>>> import numpy as np
>>> from numpy import linalg as LA
>>> np.set_printoptions(precision=2, suppress=True, linewidth=100, floatmode="fixed")
>>> tidy = lambda a: np.round(a, 2) + 0
>>> mat = np.load("dump.npy")
>>> tidy(mat)
array([[  2.24,   4.82,   6.06,  -2.19,  -4.41,   1.89],
       [ -0.93,  -9.10,  -2.86,   0.41,  -2.64,  -0.46],
       [ -2.82,   7.93,   8.73,  -2.97,  -8.98,   2.52],
       [  1.84,  -8.25,  -3.46,   6.48,   7.17,   0.43],
       [  9.34,  -1.63,   2.74,  -6.76,  -4.23,   0.45],
       [  4.50,  -3.88,   3.76,  -8.94,  -8.39,   0.80],
       [ -3.64,  -7.88,  -3.75,  12.61,  11.14,   1.24],
       [ -2.80,  -9.03,  -2.63,   7.17,   6.02,   1.00],
       [ -6.37,  -4.77,  -0.46,   8.17,   3.81,   1.57],
       [  1.97,   1.19,   4.91,  -0.27,  -0.29,   2.27],
       [  1.13,   3.51,   7.43,  -5.30,  -7.25,   2.25],
       [ 10.39,   1.42,   4.94,  -2.48,   3.10,   2.14],
       [  1.12,   2.70,   7.13,  -3.88,  -4.88,   2.51],
       [  2.79,   8.07,   8.07,  -0.71,  -2.00,   2.82],
       [  2.56,   1.09,   5.12,  -6.48,  -8.65,   1.12],
       [ -5.48,   8.96,   9.14,   1.12,  -5.42,   3.32],
       [ -2.25,   0.17,   0.94,   8.04,   4.68,   1.65],
       [  5.36,   5.08,   7.15,  -7.60,  -8.79,   1.49],
       [  3.95, -10.15,  -5.60,   1.03,  -0.18,  -1.55],
       [  9.56,  -2.59,   2.46,  -4.96,  -0.97,   0.85],
       [ -2.37,   0.09,  -2.47,   9.54,   2.86,  -0.06],
       [  2.13,   1.71,   3.35,   2.57,   1.78,   1.85],
       [  7.83,  -6.85,   2.06,  -9.45,  -6.09,   0.37],
       [  2.61,   4.54,   4.77,   1.43,  -0.08,   1.95],
       [  3.88,   5.83,   8.33,  -4.79,  -5.06,   2.58],
       [  1.99,   6.73,   8.68,  -6.66,  -9.64,   2.15],
       [  4.21,   8.11,   9.33,  -3.93,  -4.15,   2.96],
       [ -4.40,   8.16,   5.94,   9.04,   4.00,   3.28]])
>>> G = np.cov(mat, rowvar=False)
>>> G.shape
(6, 6)
>>> tidy(np.polyfit(mat[:, 4], mat[:, 0], 1))
array([-0.26,  1.28])
>>> tidy(LA.eigvalsh(G)[::-1])
array([93.25, 41.35, 12.08,  1.76,  0.00,  0.00])
>>> tidy(mat.std(axis=0))
array([4.38, 5.97, 4.43, 6.12, 5.46, 1.14])
>>> tidy(np.corrcoef(mat[:, 4], mat[:, 0])[0, 1])
np.float64(-0.33)
>>> tidy(np.median(mat, axis=0))
array([ 2.06,  1.30,  4.84, -1.45, -2.32,  1.75])
>>> tidy(np.corrcoef(mat.T))
array([[ 1.00, -0.05,  0.15, -0.70, -0.33, -0.22],
       [-0.05,  1.00,  0.91, -0.26, -0.46,  0.84],
       [ 0.15,  0.91,  1.00, -0.57, -0.67,  0.82],
       [-0.70, -0.26, -0.57,  1.00,  0.88, -0.05],
       [-0.33, -0.46, -0.67,  0.88,  1.00, -0.17],
       [-0.22,  0.84,  0.82, -0.05, -0.17,  1.00]])
>>> Xc = mat - mat.mean(axis=0)
>>> Uu, s, Vh = LA.svd(Xc, full_matrices=False)
>>> np.abs(Uu[:, 0]).argmax()
np.int64(6)
>>> tidy(s)
array([50.18, 33.41, 18.06,  6.89,  0.00,  0.00])
>>> tidy(Vh[0] * np.sign(Vh[0, np.abs(Vh[0]).argmax()]))
array([-0.22, -0.43, -0.41,  0.57,  0.53, -0.05])
>>> tidy(s ** 2 / (s ** 2).sum())
array([0.63, 0.28, 0.08, 0.01, 0.00, 0.00])
>>> LA.matrix_rank(Xc)
np.int64(4)
>>> (np.sign(Uu[:, 0]) == np.sign(Uu[0, 0])).astype(int)
array([1, 0, 1, 0, 1, 1, 0, 0, 0, 1, 1, 1, 1, 1, 1, 1, 0, 1, 0, 1, 0, 0, 1, 1, 1, 1, 1, 0])
>>> tidy(Xc.mean(axis=0))
array([0.00, 0.00, 0.00, 0.00, 0.00, 0.00])
>>> tidy((s ** 2).sum() ** 2 / (s ** 4).sum())
np.float64(2.09)
>>> np.searchsorted(np.cumsum(s ** 2) / (s ** 2).sum(), 0.9) + 1
np.int64(2)
>>> tidy(np.trace(LA.pinv(mat) @ mat))
np.float64(5.0)
>>> np.unique(mat.round(6), axis=0).shape
(28, 6)
>>> np.abs(np.diag(LA.qr(mat)[1])) > 1e-9
array([ True,  True,  True,  True,  True, False])
>>> LA.lstsq(mat[:-1].T, mat[-1])[2]
np.int32(5)
>>> Xc = mat - mat.mean(axis=0)
>>> V = LA.svd(Xc)[2][:5]
>>> other = Xc - Xc @ V.T @ V
>>> LA.norm(other, axis=1).round(6).argmax()
np.int64(0)
>>> tidy(np.cov(Xc @ V.T, rowvar=False))
array([[93.25,  0.00,  0.00,  0.00,  0.00],
       [ 0.00, 41.35,  0.00,  0.00,  0.00],
       [ 0.00,  0.00, 12.08,  0.00,  0.00],
       [ 0.00,  0.00,  0.00,  1.76,  0.00],
       [ 0.00,  0.00,  0.00,  0.00,  0.00]])
>>> tidy(np.diag(V.T @ V))
array([0.99, 1.00, 0.86, 1.00, 0.98, 0.17])
>>> np.argsort(-LA.norm(mat, axis=0).round(6), kind="stable")[:3]
array([3, 1, 4])
>>> LA.matrix_rank(mat, rtol=0.1)
np.int64(5)
>>> A = np.load("test4.npy")
>>> A
array([[ 0, -3,  9,  1,  5,  7],
       [ 3,  0, -8, -5, -7, -6],
       [-9,  8,  0,  4,  2,  2],
       [-1,  5, -4,  0, -8, -8],
       [-5,  7, -2,  8,  0,  7],
       [-7,  6, -2,  8, -7,  0]])
>>> vec = np.array([1, -3, 4, 3, -2, 0])
>>> target = A @ vec
>>> target
array([ 38, -30, -25, -16, -10,   5])
>>> tidy(LA.solve(A, target))
array([ 1.00, -3.00,  4.00,  3.00, -2.00,  0.00])
>>> tidy(LA.solve(A, A[:, 1]))
array([0.00, 1.00, 0.00, 0.00, 0.00, 0.00])
>>> np.allclose(A @ A.T, A.T @ A)
True
>>> np.trace(A)
np.int64(0)
>>> np.allclose(A, A.T)
False
>>> (A - A.T) / 2
array([[ 0.00, -3.00,  9.00,  1.00,  5.00,  7.00],
       [ 3.00,  0.00, -8.00, -5.00, -7.00, -6.00],
       [-9.00,  8.00,  0.00,  4.00,  2.00,  2.00],
       [-1.00,  5.00, -4.00,  0.00, -8.00, -8.00],
       [-5.00,  7.00, -2.00,  8.00,  0.00,  7.00],
       [-7.00,  6.00, -2.00,  8.00, -7.00,  0.00]])
>>> tidy(LA.norm(A) ** 2 / LA.norm(A, 2) ** 2)
np.float64(2.18)
>>> LA.norm(A, axis=1).argmax()
np.int64(5)
>>> tidy(LA.norm(A, "nuc"))
np.float64(61.67)
>>> tidy(LA.norm(A, 2))
np.float64(22.25)
>>> tidy(LA.norm(A[5], 1)), tidy(LA.norm(A[5], np.inf))
(np.float64(30.0), np.float64(8.0))
>>> tidy(LA.norm(A, axis=0))
array([12.85, 13.53, 13.00, 13.04, 13.82, 14.21])
>>> other = A / np.sqrt((A ** 2).mean(axis=1, keepdims=True))
>>> LA.matrix_rank(A - A.mean(axis=1, keepdims=True))
np.int64(5)
>>> rng = np.random.default_rng(1213)
>>> other = A + rng.integers(-2, 3, (6, 2)) @ rng.integers(-2, 3, (2, 6))
>>> other
array([[  0,  -1,   7,  -3,   1,   7],
       [ -1,  -5,  -3,  -5,  -1,  -2],
       [ -7,  11,  -3,   3,  -2,   0],
       [  1,   7,  -6,   1, -10, -10],
       [ -3,  11,  -6,   5,  -6,   5],
       [-11,   2,   2,   6,  -3,   4]])
>>> tidy(LA.svd(other - A, compute_uv=False))
array([18.67,  6.51,  0.00,  0.00,  0.00,  0.00])
>>> arr = np.load("w.npy")
>>> arr
array([[ 0.90,  0.75, -0.40, -0.90],
       [-1.10, -0.23,  0.90,  0.10],
       [-0.20,  0.49, -1.40, -0.60],
       [ 0.60,  2.03, -0.10, -1.70],
       [ 0.80,  0.61,  0.80, -0.80],
       [-0.40, -0.80,  1.00,  1.00],
       [ 1.70, -0.10,  0.00,  0.10],
       [ 1.20, -1.99,  1.90,  2.10],
       [-1.50,  0.51, -0.20, -0.60],
       [ 0.30,  2.21,  0.90, -2.40],
       [-0.40,  0.74, -1.60, -0.60],
       [-0.30, -1.54, -0.60,  1.70],
       [-0.80,  0.25,  0.90, -0.40],
       [ 1.40, -1.10, -0.40,  1.40],
       [ 0.90,  1.78, -1.30, -2.20],
       [-0.50, -0.08,  1.00,  0.10],
       [ 1.20, -0.91,  1.10,  1.20],
       [-0.10, -0.42, -0.70,  0.80],
       [ 1.60, -0.65, -1.20,  1.00],
       [ 1.80,  0.03,  0.90,  0.20],
       [ 0.70, -1.13, -0.50,  1.20],
       [ 0.10, -1.04, -0.70,  1.00],
       [-0.60, -0.46, -1.70,  0.60],
       [-0.40,  0.17, -1.40,  0.00],
       [ 2.10,  0.81, -2.00, -1.10],
       [-0.90, -0.61, -0.10,  0.90],
       [ 1.10,  1.51,  0.40, -1.30],
       [ 0.40, -0.83,  0.60,  0.80],
       [ 0.10, -0.12, -0.10,  0.60],
       [ 0.60, -0.16,  0.90,  0.20],
       [ 0.10, -1.33, -0.60,  1.30],
       [-0.60, -0.84,  1.20,  0.80]])
>>> other = np.array([[-1, -2], [0, -2], [2, 2], [-1, 1]])
>>> np.vstack([arr, other.T]).shape
(34, 4)
>>> Xc = arr - arr.mean(axis=0)
>>> Uu, s, Vh = LA.svd(Xc, full_matrices=False)
>>> np.abs(Vh[0]).argmax()
np.int64(3)
>>> np.searchsorted(np.cumsum(s ** 2) / (s ** 2).sum(), 0.9) + 1
np.int64(3)
>>> (np.sign(Uu[:, 0]) == np.sign(Uu[0, 0])).astype(int)
array([1, 0, 1, 1, 1, 0, 1, 0, 1, 1, 1, 0, 1, 0, 1, 0, 0, 0, 0, 0, 0, 0, 0, 1, 1, 0, 1, 0, 0, 0, 0,
       0])
>>> np.abs(Uu[:, 0]).argmax()
np.int64(14)
>>> tidy(np.abs(Vh[-1]))
array([0.01, 0.74, 0.01, 0.68])
>>> tidy(Vh[0] * np.sign(Vh[0, np.abs(Vh[0]).argmax()]))
array([-0.06, -0.66,  0.20,  0.72])
>>> tidy(s ** 2 / (s ** 2).sum())
array([0.56, 0.23, 0.20, 0.00])
>>> LA.matrix_rank(Xc)
np.int64(4)
>>> tidy((s ** 2).sum() ** 2 / (s ** 4).sum())
np.float64(2.44)
>>> C = arr[[17, 5]].astype(float)
>>> for _ in range(3):
...     idx = LA.norm(arr[:, None] - C, axis=-1).argmin(axis=1)
...     C = np.array([arr[idx == j].mean(axis=0) for j in range(2)])
... 
>>> idx
array([0, 1, 0, 0, 0, 1, 0, 1, 0, 0, 0, 1, 1, 1, 0, 1, 1, 1, 1, 1, 1, 1, 0, 0, 0, 1, 0, 1, 1, 1, 1,
       1])
>>> tidy(C)
array([[ 0.41,  0.85, -0.62, -0.88],
       [ 0.24, -0.71,  0.29,  0.84]])
>>> np.bincount(idx)
array([13, 19])
>>> tidy(C[1] - C[0])
array([-0.17, -1.56,  0.90,  1.73])
>>> np.abs(arr).max()
np.float64(2.4)
>>> d = LA.norm(arr[:, None] - arr[None], axis=-1)
>>> d.shape
(32, 32)
>>> d.mean(axis=1).argmax()
np.int64(9)
>>> d[14].round(6).argsort(kind="stable")[:4]
array([14,  3,  0, 26])
>>> M = np.loadtxt("arr.csv", delimiter=",")
>>> M
array([[0.00, 0.00, 0.00, 0.00, 0.00, 0.00, 0.00, 0.00, 1.00, 0.00],
       [0.00, 0.00, 1.00, 0.00, 0.00, 0.00, 0.00, 1.00, 1.00, 0.00],
       [0.00, 1.00, 0.00, 0.00, 0.00, 0.00, 0.00, 1.00, 1.00, 0.00],
       [0.00, 0.00, 0.00, 0.00, 1.00, 0.00, 1.00, 0.00, 0.00, 0.00],
       [0.00, 0.00, 0.00, 1.00, 0.00, 0.00, 0.00, 0.00, 0.00, 0.00],
       [0.00, 0.00, 0.00, 0.00, 0.00, 0.00, 0.00, 0.00, 0.00, 0.00],
       [0.00, 0.00, 0.00, 1.00, 0.00, 0.00, 0.00, 0.00, 0.00, 0.00],
       [0.00, 1.00, 1.00, 0.00, 0.00, 0.00, 0.00, 0.00, 0.00, 0.00],
       [1.00, 1.00, 1.00, 0.00, 0.00, 0.00, 0.00, 0.00, 0.00, 0.00],
       [0.00, 0.00, 0.00, 0.00, 0.00, 0.00, 0.00, 0.00, 0.00, 0.00]])
>>> Uu, s, Vh = LA.svd(M)
>>> V = Vh[:(s > 1e-8).sum()]
>>> vec = M[1] + -3 * M[6] + rng.integers(2) * np.eye(10)[5]
>>> vec
array([ 0.00,  0.00,  1.00, -3.00,  0.00,  1.00,  0.00,  1.00,  1.00,  0.00])
>>> LA.matrix_rank(np.vstack([M, vec]))
np.int64(8)
>>> tidy(np.diag(V.T @ V))
array([1.00, 1.00, 1.00, 1.00, 0.50, 0.00, 0.50, 1.00, 1.00, 0.00])
>>> np.unique(M.round(6), axis=0).shape
(8, 10)
>>> LA.lstsq(M[:-1].T, M[-1])[2]
np.int32(7)
>>> vals, V = LA.eigh(M)
>>> vec = np.array([3, -3, 3, 8, -4, 9, 6, 3, 8, -3])
>>> np.abs(M).sum(axis=1).max(), tidy(np.abs(vals).max())
(np.float64(3.0), np.float64(2.64))
>>> vec @ M @ vec
np.float64(62.0)
>>> tidy(V * np.maximum(vals, 0) @ V.T)
array([[ 0.43,  0.17,  0.17,  0.00,  0.00,  0.00,  0.00, -0.04,  0.48,  0.00],
       [ 0.17,  0.78,  0.78,  0.00,  0.00,  0.00,  0.00,  0.63,  0.61,  0.00],
       [ 0.17,  0.78,  0.78,  0.00,  0.00,  0.00,  0.00,  0.63,  0.61,  0.00],
       [ 0.00,  0.00,  0.00,  0.71,  0.50,  0.00,  0.50,  0.00,  0.00,  0.00],
       [ 0.00,  0.00,  0.00,  0.50,  0.35,  0.00,  0.35,  0.00,  0.00,  0.00],
       [ 0.00,  0.00,  0.00,  0.00,  0.00,  0.00,  0.00,  0.00,  0.00,  0.00],
       [ 0.00,  0.00,  0.00,  0.50,  0.35,  0.00,  0.35,  0.00,  0.00,  0.00],
       [-0.04,  0.63,  0.63,  0.00,  0.00,  0.00,  0.00,  0.59,  0.34,  0.00],
       [ 0.48,  0.61,  0.61,  0.00,  0.00,  0.00,  0.00,  0.34,  0.78,  0.00],
       [ 0.00,  0.00,  0.00,  0.00,  0.00,  0.00,  0.00,  0.00,  0.00,  0.00]])
>>> vals, V = LA.eigh(M)
>>> np.unique(vals.round(6) + 0, return_counts=True)[1]
array([1, 1, 1, 1, 3, 1, 1, 1])
>>> tidy(LA.eigvalsh(M @ M))
array([0.00, 0.00, 0.00, 0.35, 0.52, 1.00, 2.00, 2.00, 3.15, 6.98])
>>> tidy(V.T @ M @ V)
array([[-1.78,  0.00,  0.00,  0.00,  0.00,  0.00,  0.00,  0.00,  0.00,  0.00],
       [ 0.00, -1.41,  0.00,  0.00,  0.00,  0.00,  0.00,  0.00,  0.00,  0.00],
       [ 0.00,  0.00, -1.00,  0.00,  0.00,  0.00,  0.00,  0.00,  0.00,  0.00],
       [ 0.00,  0.00,  0.00, -0.59,  0.00,  0.00,  0.00,  0.00,  0.00,  0.00],
       [ 0.00,  0.00,  0.00,  0.00,  0.00,  0.00,  0.00,  0.00,  0.00,  0.00],
       [ 0.00,  0.00,  0.00,  0.00,  0.00,  0.00,  0.00,  0.00,  0.00,  0.00],
       [ 0.00,  0.00,  0.00,  0.00,  0.00,  0.00,  0.00,  0.00,  0.00,  0.00],
       [ 0.00,  0.00,  0.00,  0.00,  0.00,  0.00,  0.00,  0.72,  0.00,  0.00],
       [ 0.00,  0.00,  0.00,  0.00,  0.00,  0.00,  0.00,  0.00,  1.41,  0.00],
       [ 0.00,  0.00,  0.00,  0.00,  0.00,  0.00,  0.00,  0.00,  0.00,  2.64]])
>>> tidy(LA.eigvalsh(M + 2 * np.eye(10)))
array([0.22, 0.59, 1.00, 1.41, 2.00, 2.00, 2.00, 2.72, 3.41, 4.64])
